$ python -q
>>> import numpy as np
>>> from numpy import linalg as LA
>>> np.set_printoptions(suppress=True, linewidth=120)
>>> arr = np.load("layer2.npy")
>>> print(arr)
[[-1.  0.  0.  0.  0.]
 [ 0.  1.  0.  0.  0.]
 [ 0.  0.  1.  0.  0.]
 [ 0.  0.  0. -1.  0.]
 [ 0.  0.  0.  0.  1.]]
>>> # triangular: eigenvalues sit on the diagonal
>>> A2 = LA.inv(arr)
>>> print(np.round(LA.det(arr) * A2, 2))
[[-1. -0. -0. -0. -0.]
 [ 0.  1.  0.  0.  0.]
 [ 0.  0.  1.  0.  0.]
 [-0. -0. -0. -1. -0.]
 [ 0.  0.  0.  0.  1.]]
>>> print(np.round(LA.inv(A2), 2))
[[-1. -0. -0. -0. -0.]
 [ 0.  1.  0.  0.  0.]
 [ 0.  0.  1.  0.  0.]
 [-0. -0. -0. -1. -0.]
 [ 0.  0.  0.  0.  1.]]
>>> print(np.round(LA.cond(arr), 2))
1.0
>>> print((np.abs(A2) > 1e-9).astype(int))
[[1 0 0 0 0]
 [0 1 0 0 0]
 [0 0 1 0 0]
 [0 0 0 1 0]
 [0 0 0 0 1]]
>>> w, evecs = LA.eigh(arr)
>>> print((w > 1e-8).sum(), (w < -1e-8).sum())
3 2
>>> print(evecs.T @ evecs)
[[1. 0. 0. 0. 0.]
 [0. 1. 0. 0. 0.]
 [0. 0. 1. 0. 0.]
 [0. 0. 0. 1. 0.]
 [0. 0. 0. 0. 1.]]
>>> print(w.sum(), np.trace(arr))
1.0 1.0
>>> print(w)
[-1. -1.  1.  1.  1.]
>>> print(np.round(LA.svd(arr, compute_uv=False), 2))
[1. 1. 1. 1. 1.]
>>> print(np.round(LA.eigvalsh(arr + 5 * np.eye(5)), 2))
[4. 4. 6. 6. 6.]
>>> x0 = np.array([3, 1, 8, 7, 9])
>>> print(round(float(LA.norm(x0)), 2), round(float(LA.norm(arr @ x0)), 2))
14.28 14.28
>>> print(arr.T @ (arr @ x0))
[3. 1. 8. 7. 9.]
>>> print(np.round(np.abs(LA.eigvals(arr)), 2))
[1. 1. 1. 1. 1.]
>>> print(5 - LA.matrix_rank(arr - np.eye(5), tol=1e-8))
3
>>> A2 = arr / LA.norm(arr, axis=1, keepdims=True)
>>> C2 = A2 @ A2.T
>>> print(np.degrees(np.arccos(np.clip(C2[1, 2], -1, 1))))
90.0
>>> print(np.argwhere(np.triu(np.abs(C2) > 0.95, 1)))
[]
>>> print(np.round(LA.norm(A2, axis=1), 2))
[1. 1. 1. 1. 1.]
>>> E = np.load("out6.npy")
>>> print(E)
[[-0.07  0.05  1.91]
 [-0.17  0.09  2.03]
 [-0.03 -0.05  2.05]
 [ 0.06 -0.04  2.16]
 [ 0.09  0.    1.9 ]
 [-0.03  0.14  2.05]
 [ 0.   -0.14  2.07]
 [-0.1  -0.01  2.07]
 [ 0.91  0.08  0.96]
 [ 0.9  -0.02  0.95]
 [ 1.03 -0.02  1.08]
 [ 1.06 -0.11  0.82]
 [ 1.07  0.06  1.16]
 [ 1.07 -0.11  1.12]
 [ 1.18  0.08  0.95]
 [ 0.81 -0.02  0.84]
 [ 0.08  1.09 -0.1 ]
 [ 0.09  1.05  0.03]
 [ 0.06  1.06  0.08]
 [-0.04  1.03  0.06]
 [-0.01  0.98  0.  ]
 [-0.07  0.91  0.13]
 [ 0.11  1.    0.  ]
 [-0.05  1.04 -0.11]]
>>> z = E[:, 1] > np.median(E[:, 1])
>>> f = E[z].mean(axis=0) - E[~z].mean(axis=0)
>>> print(np.argsort(-np.abs(f).round(6), kind="stable"))
[2 1 0]
>>> f, v = E[21], E[19]
>>> print(np.round(f @ f, 2))
0.85
>>> print(np.round(f @ v, 2))
0.95
>>> p = (f @ v) / (f @ f) * f
>>> print(np.round((v - p) @ f, 2))
-0.0
>>> print(round(LA.norm(f + v) ** 2 + LA.norm(f - v) ** 2, 2))
3.83
>>> print(np.round(np.outer(f, v), 2) + 0)
[[ 0.   -0.07  0.  ]
 [-0.04  0.94  0.05]
 [-0.01  0.13  0.01]]
>>> M = np.loadtxt("m.csv", delimiter=",")
>>> print(M)
[[-0.24  0.56  0.32  0.8   0.64]
 [-0.78  1.82  1.04  2.6   2.08]
 [-0.48  1.12  0.64  1.6   1.28]
 [-0.24  0.56  0.32  0.8   0.64]
 [-0.48  1.12  0.64  1.6   1.28]]
>>> print(np.argsort(-LA.norm(M, axis=0).round(6), kind="stable")[:3])
[3 4 1]
>>> f = np.array([-1, 0, -2])
>>> print(np.round(np.convolve(M[4], f), 2))
[ 0.48 -1.12  0.32 -3.84 -2.56 -3.2  -2.56]
>>> print(np.cross(M[4, :3], M[3, :3]))
[0. 0. 0.]
>>> print(np.round(np.correlate(M[4], M[3], "full"), 2))
[-0.31  0.33  1.15  1.63  3.05  1.63  1.15  0.33 -0.31]
>>> Uu, s = LA.svd(M)
Traceback (most recent call last):
  File "<python-input-47>", line 1, in <module>
    Uu, s = LA.svd(M)
    ^^^^^
ValueError: too many values to unpack (expected 2)
>>> Uu, s, Vt = LA.svd(M, full_matrices=False)
>>> print(np.abs(Uu[:, 0]).round(6).argmax())
1
>>> print(np.round(Vt @ Vt.T, 2) + 0)
[[1. 0. 0. 0. 0.]
 [0. 1. 0. 0. 0.]
 [0. 0. 1. 0. 0.]
 [0. 0. 0. 1. 0.]
 [0. 0. 0. 0. 1.]]
>>> print(np.cumsum(s ** 2) / np.sum(s ** 2))
[1. 1. 1. 1. 1.]
>>> print(np.round(Uu.T @ M @ Vt.T, 2) + 0)
[[5.6 0.  0.  0.  0. ]
 [0.  0.  0.  0.  0. ]
 [0.  0.  0.  0.  0. ]
 [0.  0.  0.  0.  0. ]
 [0.  0.  0.  0.  0. ]]
>>> print(np.allclose(Uu * s @ Vt, M))
True
>>> print(np.round(np.abs(Vt[0]), 2))
[0.19 0.45 0.26 0.65 0.52]
>>> print(Uu.shape, s.shape, Vt.shape)
(5, 5) (5,) (5, 5)
>>> hat = np.triu(np.array([[2, 2, 2, 3, 0],
...     [1, 3, 1, 1, 3],
...     [3, 3, 3, 0, 2],
...     [1, 1, 3, 3, 3],
...     [0, 3, 0, 0, 0]]), 1) + np.eye(5)
>>> A2 = hat @ M @ LA.inv(hat)
>>> print(round(float(LA.det(A2)), 2))
-0.0
>>> print(round(np.trace(A2), 2), round(float(np.trace(M)), 2))
4.3 4.3
>>> print(np.round(np.poly(A2), 2) + 0)
[ 1.  -4.3  0.   0.   0.   0. ]
>>> print(LA.matrix_rank(A2))
1
>>> f = np.array([1, 0, 2, 1])
>>> rng = np.random.default_rng(17)
>>> F = np.outer(rng.normal(size=16), f) + 0.05 * rng.normal(size=(16, 4))
>>> print(F.round(2) + 0)
[[ 1.17  0.    2.24  1.11]
 [ 0.39  0.05  0.63  0.31]
 [-0.52 -0.01 -1.19 -0.44]
 [-1.37 -0.1  -2.58 -1.23]
 [-1.8  -0.01 -3.81 -1.89]
 [ 0.    0.   -0.02  0.04]
 [-0.79 -0.12 -1.63 -0.8 ]
 [-0.84 -0.04 -1.81 -0.92]
 [-0.19 -0.04 -0.48 -0.16]
 [-0.09 -0.04 -0.11 -0.04]
 [-2.22 -0.04 -4.63 -2.28]
 [ 0.96 -0.07  1.83  0.94]
 [-2.02  0.   -4.07 -2.07]
 [ 1.81  0.06  3.66  1.92]
 [ 0.52  0.15  1.09  0.67]
 [-0.52 -0.01 -0.95 -0.5 ]]
>>> z = F[:, 1] > np.median(F[:, 1])
>>> f = F[z].mean(axis=0) - F[~z].mean(axis=0)
>>> print(np.argsort(-np.abs(f).round(6), kind="stable"))
[2 3 0 1]
